% ipython --no-banner

In [1]: import numpy as np

In [2]: np.set_printoptions(precision=2, suppress=True, linewidth=200)

In [3]: M = np.loadtxt("data.csv", delimiter=",")

In [4]: M
Out[4]: 
array([[-2., -3., -3., -3., -3.],
       [-3., -2., -3., -3., -3.],
       [-3., -3., -2., -3., -3.],
       [-3., -3., -3., -2., -3.],
       [-3., -3., -3., -3., -2.]])

In [5]: B = M / np.sqrt((M ** 2).mean(axis=1, keepdims=True))

In [6]: np.linalg.norm(B, axis=1)
Out[6]: array([2.24, 2.24, 2.24, 2.24, 2.24])

In [7]: B[4]
Out[7]: array([-1.06, -1.06, -1.06, -1.06, -0.71])

In [8]: np.linalg.matrix_rank(M - M.mean(axis=1, keepdims=True))
Out[8]: np.int64(4)

In [9]: r0 = np.array([-2, -2])

In [10]: np.cross(M[1, :3], M[3, :3])
Out[10]: array([-3.,  0.,  3.])

In [11]: np.polyval(r0, M[1])
Out[11]: array([4., 2., 4., 4., 4.])

In [12]: np.kron(np.eye(2, dtype=int), M)
Out[12]: 
array([[-2., -3., -3., -3., -3., -0., -0., -0., -0., -0.],
       [-3., -2., -3., -3., -3., -0., -0., -0., -0., -0.],
       [-3., -3., -2., -3., -3., -0., -0., -0., -0., -0.],
       [-3., -3., -3., -2., -3., -0., -0., -0., -0., -0.],
       [-3., -3., -3., -3., -2., -0., -0., -0., -0., -0.],
       [-0., -0., -0., -0., -0., -2., -3., -3., -3., -3.],
       [-0., -0., -0., -0., -0., -3., -2., -3., -3., -3.],
       [-0., -0., -0., -0., -0., -3., -3., -2., -3., -3.],
       [-0., -0., -0., -0., -0., -3., -3., -3., -2., -3.],
       [-0., -0., -0., -0., -0., -3., -3., -3., -3., -2.]])

In [13]: round(float(np.linalg.det(M.T)), 2)
Out[13]: -14.0

In [14]: round(float(np.linalg.det(2 * M)), 2), np.round(np.linalg.det(M), 2)
Out[14]: (-448.0, np.float64(-14.0))

In [15]: np.einsum("ij,ji->", M, M)
Out[15]: np.float64(200.0)

In [16]: round(np.linalg.eigvals(M).sum().real, 2)
Out[16]: np.float64(-10.0)

In [17]: round(np.linalg.det(M[::-1]), 2)
Out[17]: np.float64(-14.0)

In [18]: evals, vecs = np.linalg.eigh(M)

In [19]: round(evals.sum(), 2), np.trace(M)
Out[19]: (np.float64(-10.0), np.float64(-10.0))

In [20]: vecs @ np.diag(evals) @ vecs.T
Out[20]: 
array([[-2., -3., -3., -3., -3.],
       [-3., -2., -3., -3., -3.],
       [-3., -3., -2., -3., -3.],
       [-3., -3., -3., -2., -3.],
       [-3., -3., -3., -3., -2.]])

In [21]: np.round(vecs.T @ M @ vecs, 2) + 0
Out[21]: 
array([[-14.,   0.,   0.,   0.,   0.],
       [  0.,   1.,   0.,   0.,   0.],
       [  0.,   0.,   1.,   0.,   0.],
       [  0.,   0.,   0.,   1.,   0.],
       [  0.,   0.,   0.,   0.,   1.]])

In [22]: np.round(vecs.T @ vecs, 2) + 0
Out[22]: 
array([[1., 0., 0., 0., 0.],
       [0., 1., 0., 0., 0.],
       [0., 0., 1., 0., 0.],
       [0., 0., 0., 1., 0.],
       [0., 0., 0., 0., 1.]])

In [23]: (evals > 1e-8).sum(), (evals < -1e-8).sum()
Out[23]: (np.int64(4), np.int64(1))

In [24]: np.linalg.eigvalsh(M + 2 * np.eye(5))
Out[24]: array([-12.,   3.,   3.,   3.,   3.])

In [25]: X = np.load("layer6.npy")

In [26]: X
Out[26]: 
array([[ 0.81,  0.59,  0.  ,  0.  ,  0.  ,  0.  ],
       [-0.59,  0.81,  0.  ,  0.  ,  0.  ,  0.  ],
       [ 0.  ,  0.  ,  1.  ,  0.  ,  0.  ,  0.  ],
       [ 0.  ,  0.  ,  0.  ,  1.  ,  0.  ,  0.  ],
       [ 0.  ,  0.  ,  0.  ,  0.  ,  1.  ,  0.  ],
       [ 0.  ,  0.  ,  0.  ,  0.  ,  0.  ,  1.  ]])

In [27]: X @ X
Out[27]: 
array([[ 0.31,  0.95,  0.  ,  0.  ,  0.  ,  0.  ],
       [-0.95,  0.31,  0.  ,  0.  ,  0.  ,  0.  ],
       [ 0.  ,  0.  ,  1.  ,  0.  ,  0.  ,  0.  ],
       [ 0.  ,  0.  ,  0.  ,  1.  ,  0.  ,  0.  ],
       [ 0.  ,  0.  ,  0.  ,  0.  ,  1.  ,  0.  ],
       [ 0.  ,  0.  ,  0.  ,  0.  ,  0.  ,  1.  ]])

In [28]: (X != 0).astype(int)
Out[28]: 
array([[1, 1, 0, 0, 0, 0],
       [1, 1, 0, 0, 0, 0],
       [0, 0, 1, 0, 0, 0],
       [0, 0, 0, 1, 0, 0],
       [0, 0, 0, 0, 1, 0],
       [0, 0, 0, 0, 0, 1]])

In [29]: G = X.T @ X

In [30]: np.linalg.matrix_rank(G)
Out[30]: np.int64(6)

In [31]: np.trace(G), (X ** 2).sum()
Out[31]: (np.float64(6.0), np.float64(6.0))

In [32]: Q, Rm = np.linalg.qr(X)

In [33]: np.abs(np.diag(Rm))
Out[33]: array([1., 1., 1., 1., 1., 1.])

In [34]: Rm
Out[34]: 
array([[-1.,  0.,  0.,  0.,  0.,  0.],
       [ 0.,  1.,  0.,  0.,  0.,  0.],
       [ 0.,  0.,  1.,  0.,  0.,  0.],
       [ 0.,  0.,  0.,  1.,  0.,  0.],
       [ 0.,  0.,  0.,  0.,  1.,  0.],
       [ 0.,  0.,  0.,  0.,  0.,  1.]])

In [35]: round(abs(Rm[0, 0]), 2), np.round(np.linalg.norm(X[:, 0]), 2)
Out[35]: (np.float64(1.0), np.float64(1.0))

In [36]: Q
Out[36]: 
array([[-0.81,  0.59,  0.  ,  0.  ,  0.  ,  0.  ],
       [ 0.59,  0.81,  0.  ,  0.  ,  0.  ,  0.  ],
       [-0.  , -0.  ,  1.  ,  0.  ,  0.  ,  0.  ],
       [-0.  , -0.  , -0.  ,  1.  ,  0.  ,  0.  ],
       [-0.  , -0.  , -0.  , -0.  ,  1.  ,  0.  ],
       [-0.  , -0.  , -0.  , -0.  , -0.  ,  1.  ]])

In [37]: Q.shape, Rm.shape
Out[37]: ((6, 6), (6, 6))

In [38]: np.trace(Q @ Q.T)
Out[38]: np.float64(6.0)

In [39]: np.allclose(Rm.T @ Rm, X.T @ X)
Out[39]: True

In [40]: Q @ Rm
Out[40]: 
array([[ 0.81,  0.59,  0.  ,  0.  ,  0.  ,  0.  ],
       [-0.59,  0.81,  0.  ,  0.  ,  0.  ,  0.  ],
       [ 0.  ,  0.  ,  1.  ,  0.  ,  0.  ,  0.  ],
       [ 0.  ,  0.  ,  0.  ,  1.  ,  0.  ,  0.  ],
       [ 0.  ,  0.  ,  0.  ,  0.  ,  1.  ,  0.  ],
       [ 0.  ,  0.  ,  0.  ,  0.  ,  0.  ,  1.  ]])
